% ipython --no-banner

In [1]: import numpy as np

In [2]: np.set_printoptions(precision=2, suppress=True, linewidth=120)

In [3]: M2 = np.array([[1, 2, 2, 1], [1, 2, 0, 0], [2, 1, 0, 2], [1, 1, 2, 2]])

In [4]: data = np.tril(M2)

In [5]: print(data)
[[1 0 0 0]
 [1 2 0 0]
 [2 1 0 0]
 [1 1 2 2]]

In [6]: print(np.linalg.norm(data, axis=1))
[1.   2.24 2.24 3.16]

In [7]: print(round(np.linalg.norm(data, 1), 2), round(float(np.linalg.norm(data, np.inf)), 2))
5.0 6.0

In [8]: print(round(np.linalg.norm(data, 2), 2))
3.76

In [9]: m1 = np.loadtxt("out13.csv", delimiter=",")

In [10]: print(m1)
[[ 0. -2.  0.  0.]
 [ 2.  1.  0.  0.]
 [ 0.  0.  0. -2.]
 [ 0.  0.  2.  1.]]

In [11]: rng = np.random.default_rng(44520)

In [12]: idx = rng.permutation(4)

In [13]: print(idx)
[1 0 3 2]

In [14]: M2 = m1[idx][:, idx]

In [15]: print(round(np.linalg.det(M2), 2), round(np.linalg.det(m1[idx]), 2))
16.0 16.0

In [16]: print(np.diag(M2))
[1. 0. 1. 0.]

In [17]: print(M2)
[[ 1.  2.  0.  0.]
 [-2.  0.  0.  0.]
 [ 0.  0.  1.  2.]
 [ 0.  0. -2.  0.]]

In [18]: print(np.trace(M2))
2.0

In [19]: print(np.allclose(M2, m1))
False

In [20]: print(round(np.linalg.eigvals(m1).sum().real, 2))
2.0

In [21]: print(round(np.linalg.det(m1.T), 2))
16.0

In [22]: print(np.poly(m1))
[ 1. -2.  9. -8. 16.]

In [23]: print(np.einsum("ij,ji->", m1, m1))
-14.0

In [24]: print(round(float(np.linalg.det(2 * m1)), 2), round(float(np.linalg.det(m1)), 2))
256.0 16.0

In [25]: O, R = np.linalg.qr(m1)

In [26]: print(R)
[[-2. -1.  0.  0.]
 [ 0.  2.  0.  0.]
 [ 0.  0. -2. -1.]
 [ 0.  0.  0.  2.]]

In [27]: print(O.shape, R.shape)
(4, 4) (4, 4)

In [28]: print(np.abs(np.diag(R)))
[2. 2. 2. 2.]

In [29]: print(np.trace(O @ O.T))
4.0

In [30]: K = np.load("arr.npy")

In [31]: print(K)
[[  6.07  -1.23  -8.98   3.45]
 [ -3.15  -2.6   -4.43  -4.99]
 [  3.39  -4.24  -8.96   4.53]
 [ -3.84  -2.82  -2.    -3.2 ]
 [  3.54  -3.01  -8.78   4.9 ]
 [ -3.65  -3.29  -3.48  -4.92]
 [ -4.77  -2.42  -4.11  -3.65]
 [  3.29  -3.32 -10.59   4.76]
 [  2.94  -3.63 -11.37   7.23]
 [ -2.16  -1.87  -3.8   -1.99]
 [  6.16  -2.09  -8.05   2.93]
 [ -2.79  -2.82  -3.17  -3.67]
 [ -3.74  -2.68  -3.49  -3.93]
 [  4.33  -3.75  -8.87   3.29]
 [  4.08  -3.44  -8.68   3.35]
 [ -3.32  -3.8   -4.21  -5.01]
 [ -3.84  -2.15  -2.37  -2.47]
 [ -2.93  -2.7   -3.48  -5.4 ]
 [  3.87  -1.33  -8.69   4.22]
 [  2.84  -3.23 -10.2    5.64]
 [ -3.88  -2.46  -3.14  -4.59]
 [ -4.94  -2.63  -3.18  -4.64]
 [  3.35  -2.53 -10.8    5.29]
 [  4.12  -1.82  -9.83   5.81]
 [  5.89  -3.22 -10.33   4.95]
 [  6.01  -1.18  -9.82   3.83]]

In [32]: M2 = np.c_[K[:, :2] @ np.array([[1, -1], [1, 1]]), np.array([1, 0, 1, 2, 2, 0, 2, 2, 2, 0, 0, 2, 2, 1, 0, 2, 2, 1, 1, 0, 1, 2, 1, 2, 0, 2])]

In [33]: print(M2)
[[ 4.84 -7.3   1.  ]
 [-5.75  0.55  0.  ]
 [-0.85 -7.63  1.  ]
 [-6.66  1.02  2.  ]
 [ 0.53 -6.55  2.  ]
 [-6.94  0.36  0.  ]
 [-7.19  2.35  2.  ]
 [-0.03 -6.61  2.  ]
 [-0.69 -6.57  2.  ]
 [-4.03  0.29  0.  ]
 [ 4.07 -8.25  0.  ]
 [-5.61 -0.03  2.  ]
 [-6.42  1.06  2.  ]
 [ 0.58 -8.08  1.  ]
 [ 0.64 -7.52  0.  ]
 [-7.12 -0.48  2.  ]
 [-5.99  1.69  2.  ]
 [-5.63  0.23  1.  ]
 [ 2.54 -5.2   1.  ]
 [-0.39 -6.07  0.  ]
 [-6.34  1.42  1.  ]
 [-7.57  2.31  2.  ]
 [ 0.82 -5.88  1.  ]
 [ 2.3  -5.94  2.  ]
 [ 2.67 -9.11  0.  ]
 [ 4.83 -7.19  2.  ]]

In [34]: print(np.linalg.matrix_rank(np.c_[K, M2]))
5

In [35]: print(np.linalg.matrix_rank(M2))
3

In [36]: print(np.round(np.linalg.lstsq(K, M2[:, 0])[0], 2) + 0)
[1. 1. 0. 0.]

In [37]: print(np.round(np.linalg.norm(M2 - K @ np.linalg.lstsq(K, M2)[0], axis=0), 2) + 0)
[0.   0.   4.01]

In [38]: G = np.cov(K, rowvar=False)

In [39]: print(G)
[[ 17.03   0.31 -12.33  17.11]
 [  0.31   0.65   0.18  -0.08]
 [-12.33   0.18  10.54 -14.08]
 [ 17.11  -0.08 -14.08  20.46]]

In [40]: print(np.argwhere(np.triu(np.abs(np.corrcoef(K.T)) > 0.8, 1)))
[[0 2]
 [0 3]
 [2 3]]

In [41]: print(round(float(np.corrcoef(K[:, 1], K[:, 0])[0, 1]), 2))
0.09

In [42]: proj = K @ np.linalg.solve(K.T @ K, K.T)

In [43]: print(np.linalg.matrix_rank(np.eye(26) - proj))
22

In [44]: Ac = K - K.mean(axis=0)

In [45]: evecs = np.linalg.svd(Ac)[2][:2]

In [46]: M2 = Ac - Ac @ evecs.T @ evecs

In [47]: print(np.round(np.cov(Ac @ evecs.T, rowvar=False), 2) + 0)
[[45.86  0.  ]
 [ 0.    1.73]]

In [48]: f, r1 = K[21], K[5]

In [49]: print(round(f @ r1, 2))
60.58

In [50]: print(round(float(f @ f), 2))
62.96

In [51]: p = (f @ r1) / (f @ f) * f

In [52]: print(round(np.linalg.norm(f + r1) ** 2 + np.linalg.norm(f - r1) ** 2, 2))
246.85

In [53]: print(p)
[-4.75 -2.53 -3.06 -4.46]

In [54]: print(np.linalg.matrix_rank(np.outer(f, r1)))
1

In [55]: print(np.round((r1 - p) @ f, 2))
0.0

In [56]: mat = np.loadtxt("layer8.csv", delimiter=",")

In [57]: print(mat)
[[-14.38   0.94   9.44  -0.14   0.45]
 [ -4.2   -1.19  -3.47  -0.21  -3.76]
 [  4.78  -0.5   -8.39  -0.69   5.86]
 [ -0.93   1.45  -9.92  -0.23   1.21]
 [  0.75  -0.44 -16.07  -0.04  -1.37]
 [  1.41   1.09  -7.19  -0.76   2.58]
 [  3.01   0.2   -5.37   0.49  -0.31]
 [  0.89  -0.1   22.48   0.66  -1.02]
 [ -1.68   1.42   5.03   0.42  -0.07]
 [ -2.5    1.11 -18.96   0.4    1.13]
 [  2.06   2.45 -22.37  -0.34   1.66]
 [ 13.86  -0.53  -2.2    0.34  -0.2 ]
 [  8.25  -0.01  -3.82   0.77   0.82]
 [ -2.17  -0.7    8.67  -0.25  -1.26]
 [ -1.38   2.1    7.85  -0.23   0.41]
 [  2.63   0.07  -0.66  -0.6    3.25]
 [ -0.41   0.24  -0.12   0.87  -1.6 ]
 [  5.86  -0.03   7.17   0.1    1.16]
 [ -2.31  -0.79  -6.5   -0.27  -4.77]
 [  0.65  -0.34   1.7   -0.1   -1.45]
 [  0.42  -1.28 -16.22  -0.24   4.88]
 [  4.    -0.21  -0.06   0.19  -2.06]]

In [58]: cent = mat[[6, 13]].astype(float)

In [59]: for _ in range(3):
    ...:     idx = np.linalg.norm(mat[:, None] - cent, axis=-1).argmin(axis=1)
    ...:     cent = np.array([mat[idx == j].mean(axis=0) for j in range(2)])
    ...: 

In [60]: print(idx)
[1 0 0 0 0 0 0 1 1 0 0 0 0 1 1 0 0 1 0 1 0 0]

In [61]: print(cent)
[[ 2.05  0.11 -8.09 -0.02  0.49]
 [-1.74  0.47  8.91  0.07 -0.25]]

In [62]: print(np.abs(cent[1] - cent[0]).argmax())
2

In [63]: print(np.bincount(idx))
[15  7]

In [64]: X = np.load("test17.npy")

In [65]: print(X)
[[1.   0.2  0.04 0.01 0.  ]
 [0.2  1.   0.2  0.04 0.01]
 [0.04 0.2  1.   0.2  0.04]
 [0.01 0.04 0.2  1.   0.2 ]
 [0.   0.01 0.04 0.2  1.  ]]

In [66]: idx = rng.permutation(5)

In [67]: M2 = X[:, idx] * rng.choice([-1, 1], 5)

In [68]: print(M2)
[[ 1.    0.04 -0.01  0.2   0.  ]
 [ 0.2   0.2  -0.04  1.    0.01]
 [ 0.04  1.   -0.2   0.2   0.04]
 [ 0.01  0.2  -1.    0.04  0.2 ]
 [ 0.    0.04 -0.2   0.01  1.  ]]

In [69]: U, _, Vh = np.linalg.svd(X.T @ M2)

In [70]: print(np.round(U @ Vh, 2) + 0)
[[ 1.  0.  0.  0.  0.]
 [ 0.  0.  0.  1.  0.]
 [ 0.  1.  0.  0.  0.]
 [ 0.  0. -1.  0.  0.]
 [ 0.  0.  0.  0.  1.]]

In [71]: print(idx)
[0 2 3 1 4]

In [72]: print(np.round(np.linalg.lstsq(X, M2)[0], 2) + 0)
[[ 1.  0.  0.  0.  0.]
 [ 0.  0.  0.  1.  0.]
 [ 0.  1.  0.  0.  0.]
 [ 0.  0. -1.  0.  0.]
 [ 0.  0.  0.  0.  1.]]

In [73]: F = np.array([[-3, -2, -1], [0, 0, 0], [-6, -4, -2], [-3, -2, -1]])

In [74]: U, s, Vh = np.linalg.svd(F)

In [75]: evecs = Vh[:(s > 1e-8).sum()]

In [76]: vec = F[3] + 2 * F[1] + rng.integers(2) * np.eye(3)[1]

In [77]: print(vec)
[-3. -2. -1.]

In [78]: print(round(float(np.linalg.norm(vec - evecs.T @ evecs @ vec)), 2))
0.0

In [79]: print(np.linalg.matrix_rank(np.vstack([F, vec])))
1

In [80]: print(np.allclose(evecs.T @ evecs @ vec, vec))
True

In [81]: print(np.linalg.lstsq(F[:-1].T, F[-1])[2])
1

In [82]: print(np.abs(np.diag(np.linalg.qr(F)[1])) > 1e-9)
[ True False False]

In [83]: print(np.round(np.trace(np.linalg.pinv(F) @ F), 2))
1.0

In [84]: print(np.allclose(F[:-1].T @ np.linalg.lstsq(F[:-1].T, F[-1])[0], F[-1]))
True

In [85]: print(np.unique(F.round(6), axis=0).shape)
(3, 3)

In [86]: E = (rng.random((5, 5)) < 0.3) + np.eye(5)

In [87]: E /= E.sum(axis=1, keepdims=True)

In [88]: print(E)
[[0.33 0.33 0.33 0.   0.  ]
 [0.   0.5  0.5  0.   0.  ]
 [0.   0.   0.67 0.   0.33]
 [0.   0.33 0.   0.33 0.33]
 [0.33 0.   0.   0.33 0.33]]

In [89]: print(np.linalg.eigvals(E))
[ 1.  +0.j   -0.06+0.j    0.33+0.j    0.44+0.36j  0.44-0.36j]

In [90]: print(round(float(np.einsum("ii->", E)), 2))
2.17

In [91]: print(np.einsum("ij,ji->", E, E))
1.25

In [92]: print(round(float(np.linalg.det(E[::-1])), 2))
-0.01

In [93]: print(np.poly(E))
[ 1.   -2.17  1.72 -0.63  0.07  0.01]

In [94]: print(round(float(np.linalg.eigvals(E).sum().real), 2))
2.17

In [95]: print(np.round(np.linalg.det(E.T), 2))
-0.01

In [96]: print(np.kron(np.eye(2, dtype=int), E))
[[0.33 0.33 0.33 0.   0.   0.   0.   0.   0.   0.  ]
 [0.   0.5  0.5  0.   0.   0.   0.   0.   0.   0.  ]
 [0.   0.   0.67 0.   0.33 0.   0.   0.   0.   0.  ]
 [0.   0.33 0.   0.33 0.33 0.   0.   0.   0.   0.  ]
 [0.33 0.   0.   0.33 0.33 0.   0.   0.   0.   0.  ]
 [0.   0.   0.   0.   0.   0.33 0.33 0.33 0.   0.  ]
 [0.   0.   0.   0.   0.   0.   0.5  0.5  0.   0.  ]
 [0.   0.   0.   0.   0.   0.   0.   0.67 0.   0.33]
 [0.   0.   0.   0.   0.   0.   0.33 0.   0.33 0.33]
 [0.   0.   0.   0.   0.   0.33 0.   0.   0.33 0.33]]

In [97]: J = np.load("case15.npy")

In [98]: print(J)
[[ 2  2  2 -2  3]
 [ 2  4  6  2  6]
 [ 2  6 10  6  9]
 [-2  2  6 10  3]
 [ 3  6  9  3  9]]

In [99]: evals, evecs = np.linalg.eigvalsh(J)
---------------------------------------------------------------------------
ValueError                                Traceback (most recent call last)
Cell In[99], line 1
----> 1 evals, evecs = np.linalg.eigvalsh(J)

ValueError: too many values to unpack (expected 2)

In [100]: evals, evecs = np.linalg.eigh(J)

In [101]: print(round(evals.sum(), 2), np.trace(J))
35.0 35

In [102]: print(np.round(np.linalg.svd(J, compute_uv=False), 2) + 0)
[25.7  9.3  0.   0.   0. ]

In [103]: print(np.round(evecs.T @ J @ evecs, 2) + 0)
[[ 0.   0.   0.   0.   0. ]
 [ 0.   0.   0.   0.   0. ]
 [ 0.   0.   0.   0.   0. ]
 [ 0.   0.   0.   9.3  0. ]
 [ 0.   0.   0.   0.  25.7]]

In [104]: print(evecs @ np.diag(evals) @ evecs.T)
[[ 2.  2.  2. -2.  3.]
 [ 2.  4.  6.  2.  6.]
 [ 2.  6. 10.  6.  9.]
 [-2.  2.  6. 10.  3.]
 [ 3.  6.  9.  3.  9.]]

In [105]: U, s, Vh = np.linalg.svd(J, full_matrices=False)

In [106]: print((s > 1e-8).sum())
2

In [107]: print(np.allclose(U * s @ Vh, J))
True

In [108]: print(np.round(U.T @ J @ Vh.T, 2) + 0)
[[25.7  0.   0.   0.   0. ]
 [ 0.   9.3  0.   0.   0. ]
 [ 0.   0.   0.   0.   0. ]
 [ 0.   0.   0.   0.   0. ]
 [ 0.   0.   0.   0.   0. ]]

In [109]: print(np.round(U.T @ U, 2) + 0)
[[1. 0. 0. 0. 0.]
 [0. 1. 0. 0. 0.]
 [0. 0. 1. 0. 0.]
 [0. 0. 0. 1. 0.]
 [0. 0. 0. 0. 1.]]

In [110]: print(s.round(2) + 0)
[25.7  9.3  0.   0.   0. ]

In [111]: print(np.cumsum(s ** 2) / np.sum(s ** 2))
[0.88 1.   1.   1.   1.  ]

In [112]: print(np.allclose(J @ J.T, J.T @ J))
True

In [113]: print(np.round(np.sort(np.abs(np.linalg.eigvals(J))), 2) + 0)
[ 0.   0.   0.   9.3 25.7]

In [114]: print(round(np.linalg.det(J), 2))
0.0

In [115]: print(J @ J)
[[ 25  38  51   1  57]
 [ 38  96 154  78 144]
 [ 51 154 257 155 231]
 [  1  78 155 153 117]
 [ 57 144 231 117 216]]

In [116]: J.inv()
---------------------------------------------------------------------------
AttributeError                            Traceback (most recent call last)
Cell In[116], line 1
----> 1 J.inv()

AttributeError: 'numpy.ndarray' object has no attribute 'inv'

In [117]: print((J + J.T) / 2)
[[ 2.  2.  2. -2.  3.]
 [ 2.  4.  6.  2.  6.]
 [ 2.  6. 10.  6.  9.]
 [-2.  2.  6. 10.  3.]
 [ 3.  6.  9.  3.  9.]]
